% ipython --no-banner

In [1]: import numpy as np

In [2]: np.set_printoptions(precision=2, suppress=True, linewidth=120, floatmode="fixed")

In [3]: W0 = np.array([[1, 1, 1, 1, 1, 1, 1, 1],
   ...:     [1, 1, 1, 1, -1, -1, -1, -1],
   ...:     [1, 1, -1, -1, 1, 1, -1, -1],
   ...:     [1, -1, 1, -1, -1, 1, -1, 1]])

In [4]: W0
Out[4]: 
array([[ 1,  1,  1,  1,  1,  1,  1,  1],
       [ 1,  1,  1,  1, -1, -1, -1, -1],
       [ 1,  1, -1, -1,  1,  1, -1, -1],
       [ 1, -1,  1, -1, -1,  1, -1,  1]])

In [5]: Y = np.array([[2, 0], [1, 1], [-2, -2], [1, 2], [2, 2], [3, -3], [0, 0], [-3, 3]])

In [6]: np.linalg.matrix_rank(W0 @ Y)
Out[6]: np.int64(2)

In [7]: np.einsum("ij->j", W0)
Out[7]: array([ 4,  2,  2,  0,  0,  2, -2,  0])

In [8]: np.einsum("ik,kj->ij", W0, Y)
Out[8]: 
array([[ 4,  3],
       [ 0, -1],
       [12, -3],
       [-4, -7]])

In [9]: print(np.linalg.matrix_rank(np.vstack([W0, Y.T])))
6

In [10]: print(np.einsum("ik,kj->ji", W0, Y))
[[ 4  0 12 -4]
 [ 3 -1 -3 -7]]

In [11]: round(float(np.linalg.norm(W0, 1)), 2), round(float(np.linalg.norm(W0, np.inf)), 2)
Out[11]: (4.0, 8.0)

In [12]: W0[1] @ W0[0]
Out[12]: np.int64(0)

In [13]: np.linalg.norm(W0, axis=1)
Out[13]: array([2.83, 2.83, 2.83, 2.83])

In [14]: u, v = W0[3], W0[2]

In [15]: u @ v
Out[15]: np.int64(0)

In [16]: u @ u
Out[16]: np.int64(8)

In [17]: p = (u @ v) / (u @ u) * u

In [18]: np.linalg.matrix_rank(np.outer(u, v))
Out[18]: np.int64(1)

In [19]: round(np.linalg.norm(u + v) ** 2 + np.linalg.norm(u - v) ** 2, 2)
Out[19]: np.float64(32.0)

In [20]: np.outer(u, v)
Out[20]: 
array([[ 1,  1, -1, -1,  1,  1, -1, -1],
       [-1, -1,  1,  1, -1, -1,  1,  1],
       [ 1,  1, -1, -1,  1,  1, -1, -1],
       [-1, -1,  1,  1, -1, -1,  1,  1],
       [-1, -1,  1,  1, -1, -1,  1,  1],
       [ 1,  1, -1, -1,  1,  1, -1, -1],
       [-1, -1,  1,  1, -1, -1,  1,  1],
       [ 1,  1, -1, -1,  1,  1, -1, -1]])

In [21]: np.diff(W0, axis=0)
Out[21]: 
array([[ 0,  0,  0,  0, -2, -2, -2, -2],
       [ 0,  0, -2, -2,  2,  2,  0,  0],
       [ 0, -2,  2,  0, -2,  0,  0,  2]])

In [22]: np.unravel_index(np.abs(W0).argmax(), W0.shape)
Out[22]: (np.int64(0), np.int64(0))

In [23]: W0[:, 8]
IndexError: index 8 is out of bounds for axis 1 with size 8


In [24]: W0.sum(axis=1)
Out[24]: array([8, 0, 0, 0])

In [25]: print(np.linalg.matrix_rank(W0))
4

In [26]: A = np.load("x.npy")

In [27]: A
Out[27]: 
array([[ -3,  -6,  -1],
       [  5,   3,   1],
       [  5,  -6,   1],
       [ -3,   1,   6],
       [  1,  -5,   3],
       [ -5, -14,   1],
       [-14, -15,   7],
       [ -9, -20,  16],
       [ -7, -21,   8],
       [ -6, -16,  10],
       [ -6,  -9,  14],
       [ -9, -16,  11],
       [ -9,  -8,  20],
       [-13, -12,  27]])

In [28]: Y = W0[0, 0] * W0[1:] - np.outer(W0[1:, 0], W0[0])

In [29]: print(Y)
[[ 0  0  0  0 -2 -2 -2 -2]
 [ 0  0 -2 -2  0  0 -2 -2]
 [ 0 -2  0 -2 -2  0 -2  0]]

In [30]: print(np.linalg.matrix_rank(Y), np.linalg.matrix_rank(W0))
3 4

In [31]: np.flatnonzero(~Y.round(6).any(axis=1))
Out[31]: array([], dtype=int64)
